$ ipython --no-banner

In [1]: import numpy as np

In [2]: import numpy.linalg as la

In [3]: np.set_printoptions(precision=1, suppress=True, linewidth=120, floatmode="fixed")

In [4]: def rd(a):
   ...:     return np.round(a, 1) + 0
   ...: 

In [5]: X = np.load("x.npy")

In [6]: X
Out[6]: 
array([[ 1,  0,  0,  0,  0,  0,  0,  0,  0,  0,  0,  0,  0],
       [ 2,  1,  0,  0,  0,  0,  0,  0,  0,  0,  0,  0,  0],
       [-1,  0,  1,  0,  0,  0,  0,  0,  0,  0,  0,  0,  0],
       [ 0,  0, -1,  1,  0,  0,  0,  0,  0,  0,  0,  0,  0],
       [-1,  0, -2, -1,  1,  0,  0,  0,  0,  0,  0,  0,  0],
       [ 2,  1,  0,  1,  2,  1,  0,  0,  0,  0,  0,  0,  0],
       [ 0,  0,  2,  1,  0, -2,  1,  0,  0,  0,  0,  0,  0],
       [ 2,  1, -1,  0,  0,  2, -1,  1,  0,  0,  0,  0,  0],
       [ 0, -1, -2,  1,  0, -1,  2, -1,  1,  0,  0,  0,  0],
       [-1,  2, -2,  1,  1, -1,  0, -2,  0,  1,  0,  0,  0],
       [ 0, -2, -1,  0, -1, -2,  0,  1,  0, -1,  1,  0,  0],
       [-2, -2,  2,  1,  1, -2, -2, -2,  1,  1,  1,  1,  0],
       [ 0, -1, -1,  2, -2, -2,  0,  1, -2,  0,  1,  0,  1]])

In [7]: r0 = np.array([2, -3, 2])

In [8]: np.cross(X[11, :3], X[3, :3])
Out[8]: array([ 2, -2,  0])

In [9]: out = X / np.sqrt((X ** 2).mean(axis=1, keepdims=True))

In [10]: rd(la.norm(out, axis=1))
Out[10]: array([3.6, 3.6, 3.6, 3.6, 3.6, 3.6, 3.6, 3.6, 3.6, 3.6, 3.6, 3.6, 3.6])

In [11]: rd(np.sort(la.eigvals(X)))
Out[11]: array([1.0, 1.0, 1.0, 1.0, 1.0, 1.0, 1.0, 1.0, 1.0, 1.0, 1.0, 1.0, 1.0])

In [12]: print(np.prod(np.diag(X)), rd(la.det(X)))
1 1.0

In [13]: M = np.load("test7.npy")

In [14]: M
Out[14]: 
array([[ 1,  0,  0,  0,  0,  0,  0],
       [ 2,  3,  0,  0,  0,  0,  0],
       [ 2, -3, -3,  0,  0,  0,  0],
       [-3,  2, -3, -3,  0,  0,  0],
       [ 3,  1, -1,  0,  1,  0,  0],
       [ 0, -1,  3,  3, -2,  1,  0],
       [-2, -3, -3, -2,  3, -3, -2]])

In [15]: rd(la.det(M))
Out[15]: np.float64(-54.0)

In [16]: print(rd(np.abs(la.eigvals(M)).max()))
3.0

In [17]: (M - M.T) / 2
Out[17]: 
array([[ 0.0, -1.0, -1.0,  1.5, -1.5,  0.0,  1.0],
       [ 1.0,  0.0,  1.5, -1.0, -0.5,  0.5,  1.5],
       [ 1.0, -1.5,  0.0,  1.5,  0.5, -1.5,  1.5],
       [-1.5,  1.0, -1.5,  0.0,  0.0, -1.5,  1.0],
       [ 1.5,  0.5, -0.5,  0.0,  0.0,  1.0, -1.5],
       [ 0.0, -0.5,  1.5,  1.5, -1.0,  0.0,  1.5],
       [-1.0, -1.5, -1.5, -1.0,  1.5, -1.5,  0.0]])

In [18]: print((M + M.T) / 2)
[[ 1.0  1.0  1.0 -1.5  1.5  0.0 -1.0]
 [ 1.0  3.0 -1.5  1.0  0.5 -0.5 -1.5]
 [ 1.0 -1.5 -3.0 -1.5 -0.5  1.5 -1.5]
 [-1.5  1.0 -1.5 -3.0  0.0  1.5 -1.0]
 [ 1.5  0.5 -0.5  0.0  1.0 -1.0  1.5]
 [ 0.0 -0.5  1.5  1.5 -1.0  1.0 -1.5]
 [-1.0 -1.5 -1.5 -1.0  1.5 -1.5 -2.0]]

In [19]: M @ M
Out[19]: 
array([[  1,   0,   0,   0,   0,   0,   0],
       [  8,   9,   0,   0,   0,   0,   0],
       [-10,   0,   9,   0,   0,   0,   0],
       [  4,   9,  18,   9,   0,   0,   0],
       [  6,   7,   2,   0,   1,   0,   0],
       [-11,  -9, -13,  -6,  -4,   1,   0],
       [  5,   8,   9,   1,   3,   3,   4]])

In [20]: out = la.inv(M)

In [21]: rd(la.slogdet(M)[0])
Out[21]: np.float64(-1.0)

In [22]: print(rd(la.det(M) * out))
[[ -54.0    0.0    0.0    0.0    0.0    0.0    0.0]
 [  36.0  -18.0    0.0    0.0    0.0    0.0    0.0]
 [ -72.0   18.0   18.0    0.0    0.0    0.0    0.0]
 [ 150.0  -30.0  -18.0   18.0    0.0    0.0    0.0]
 [  54.0   36.0   18.0    0.0  -54.0    0.0    0.0]
 [ -90.0   90.0   36.0  -54.0 -108.0  -54.0    0.0]
 [ 174.0  -51.0  -36.0   63.0   81.0   81.0   27.0]]

In [23]: np.allclose(out, M.T)
Out[23]: False

In [24]: rd(la.det(M) * la.det(out))
Out[24]: np.float64(1.0)

In [25]: rd(la.cond(M))
Out[25]: np.float64(52.8)

In [26]: rng = np.random.default_rng(8581)

In [27]: z = rng.permutation(7)

In [28]: z
Out[28]: array([5, 1, 3, 4, 6, 2, 0])

In [29]: out = M[z][:, z]

In [30]: np.allclose(out, M)
Out[30]: False
